% ipython --no-banner

In [1]: import numpy as np

In [2]: from numpy import linalg as LA

In [3]: np.set_printoptions(suppress=True, linewidth=120)

In [4]: def rnd(a):
   ...:     return np.round(a, 2) + 0
   ...: 

In [5]: M = np.loadtxt("data.csv", delimiter=",")

In [6]: M
Out[6]: 
array([[ -3.,  -3.,  -3.,  -3.,  -3.,  -3.,  -3.,  -3.,  -3.],
       [ -3.,  -6.,  -6.,  -6.,  -6.,  -6.,  -6.,  -6.,  -6.],
       [ -3.,  -6.,  -9.,  -9.,  -9.,  -9.,  -9.,  -9.,  -9.],
       [ -3.,  -6.,  -9., -12., -12., -12., -12., -12., -12.],
       [ -3.,  -6.,  -9., -12., -15., -15., -15., -15., -15.],
       [ -3.,  -6.,  -9., -12., -15., -18., -18., -18., -18.],
       [ -3.,  -6.,  -9., -12., -15., -18., -21., -21., -21.],
       [ -3.,  -6.,  -9., -12., -15., -18., -21., -24., -24.],
       [ -3.,  -6.,  -9., -12., -15., -18., -21., -24., -27.]])

In [7]: A2 = np.array([[0, 5, 0],
   ...:     [3, 2, 4],
   ...:     [0, 3, 5],
   ...:     [2, 1, 4],
   ...:     [0, 2, 1],
   ...:     [2, 5, 2],
   ...:     [0, 3, 3],
   ...:     [4, 0, 4],
   ...:     [0, 2, 3]])

In [8]: np.einsum("ik,kj->ij", M, A2)
Out[8]: 
array([[ -33.,  -69.,  -78.],
       [ -66., -123., -156.],
       [ -90., -171., -222.],
       [-114., -210., -273.],
       [-132., -246., -312.],
       [-150., -276., -348.],
       [-162., -291., -378.],
       [-174., -297., -399.],
       [-174., -303., -408.]])

In [9]: np.einsum("ij,ij->i", M, M)
Out[9]: array([  81.,  297.,  612.,  990., 1395., 1791., 2142., 2412., 2565.])

In [10]: np.einsum("ik,kj->ji", M, A2)
Out[10]: 
array([[ -33.,  -66.,  -90., -114., -132., -150., -162., -174., -174.],
       [ -69., -123., -171., -210., -246., -276., -291., -297., -303.],
       [ -78., -156., -222., -273., -312., -348., -378., -399., -408.]])

In [11]: M @ A2
Out[11]: 
array([[ -33.,  -69.,  -78.],
       [ -66., -123., -156.],
       [ -90., -171., -222.],
       [-114., -210., -273.],
       [-132., -246., -312.],
       [-150., -276., -348.],
       [-162., -291., -378.],
       [-174., -297., -399.],
       [-174., -303., -408.]])

In [12]: np.vstack([M, A2.T]).shape
Out[12]: (12, 9)

In [13]: LA.matrix_rank(np.vstack([M, A2.T]))
Out[13]: np.int64(9)
